>>> import numpy as np
>>> import numpy.linalg as la
>>> np.set_printoptions(precision=1, suppress=True, linewidth=140)
>>> data = np.load("sample17.npy")
>>> data.round(1) + 0
array([[-0.3,  0.1, -0.2, -0.1, -0.5,  0. ,  0.2,  0.6,  0. , -0.2, -0.1,  0.4, -0.1],
       [ 0.1,  0. , -0.5,  0.1, -0.3, -0.1,  0.3,  0. ,  0.1,  0.4, -0.3, -0.5, -0.1],
       [ 0.2,  0.1,  0.1,  0.1, -0.4, -0.3, -0.1, -0.1,  0.3,  0.5,  0.4,  0.4,  0. ],
       [-0.2, -0.1,  0.1, -0.5,  0.2, -0.2,  0.3,  0.2, -0.1,  0.3,  0.4, -0.2, -0.4],
       [-0.4,  0.1,  0.4,  0.3, -0.2,  0.1,  0.4, -0.5, -0.1,  0. , -0.2,  0.1, -0.4],
       [-0.2, -0.2, -0.3,  0. ,  0.5, -0.5,  0. , -0.1,  0.3,  0.1, -0.4,  0.4,  0. ],
       [ 0.3, -0.6,  0. , -0.1, -0.1,  0.3,  0. ,  0. ,  0.5, -0.2,  0. ,  0.1, -0.4],
       [-0.2,  0.4, -0.1,  0.1,  0. , -0.1, -0.6,  0. ,  0.2, -0.1,  0. , -0.2, -0.5],
       [-0.1, -0.3, -0.3,  0.6,  0.1, -0.2,  0.1,  0.1, -0.3, -0.2,  0.4,  0. , -0.1],
       [-0.2,  0.1, -0.3, -0.2, -0.1,  0. ,  0.2, -0.3,  0.4, -0.4,  0.4, -0.1,  0.3],
       [-0.3, -0.4, -0.3, -0.3, -0.2,  0.2, -0.4, -0.4, -0.4,  0.2,  0. ,  0.1,  0.1],
       [ 0. , -0.3,  0.3, -0.2, -0.4, -0.7, -0.1,  0. ,  0. , -0.3, -0.1, -0.2,  0.2],
       [-0.5, -0.3,  0.3,  0.3,  0. ,  0.2, -0.2,  0.3,  0.4,  0.3,  0. , -0.2,  0.3]])
>>> np.allclose(data @ data.T, data.T @ data)
True
>>> w1 = np.array([[-3, 2],
...     [5, -1],
...     [-3, -5],
...     [-2, 2],
...     [3, -4],
...     [2, -4],
...     [-4, 5],
...     [-4, -5],
...     [3, -4],
...     [-2, -2],
...     [-3, 3],
...     [4, -1],
...     [-5, 3]])
>>> c = np.array([1, 0])
>>> H = np.maximum(data @ w1 + c, 0)
>>> (H > 0).mean(axis=0)
array([0.6, 0.5])
>>> la.matrix_rank(H)
np.int64(2)
>>> (H > 0).astype(int)
array([[1, 0],
       [0, 1],
       [1, 1],
       [0, 0],
       [1, 1],
       [1, 0],
       [1, 0],
       [1, 0],
       [0, 1],
       [1, 1],
       [1, 1],
       [0, 1],
       [0, 0]])
>>> C = np.array([[1, 3], [1, 3]])
>>> w1 @ C
array([[ -1,  -3],
       [  4,  12],
       [ -8, -24],
       [  0,   0],
       [ -1,  -3],
       [ -2,  -6],
       [  1,   3],
       [ -9, -27],
       [ -1,  -3],
       [ -4, -12],
       [  0,   0],
       [  3,   9],
       [ -2,  -6]])
>>> (H @ C).round(6).argmax(axis=1)
array([1, 1, 1, 0, 1, 1, 1, 1, 1, 1, 1, 1, 0])
>>> u = np.array([1, 2])
>>> np.round(np.convolve(data[6], u), 1) + 0
array([ 0.3,  0. , -1.1, -0.1, -0.3,  0.1,  0.6, -0.1,  0.4,  0.7, -0.5,  0.1, -0.3, -0.9])
>>> np.polyval(u, data[6])
array([2.3, 1.4, 2. , 1.9, 1.9, 2.3, 2. , 2. , 2.5, 1.8, 2. , 2.1, 1.6])
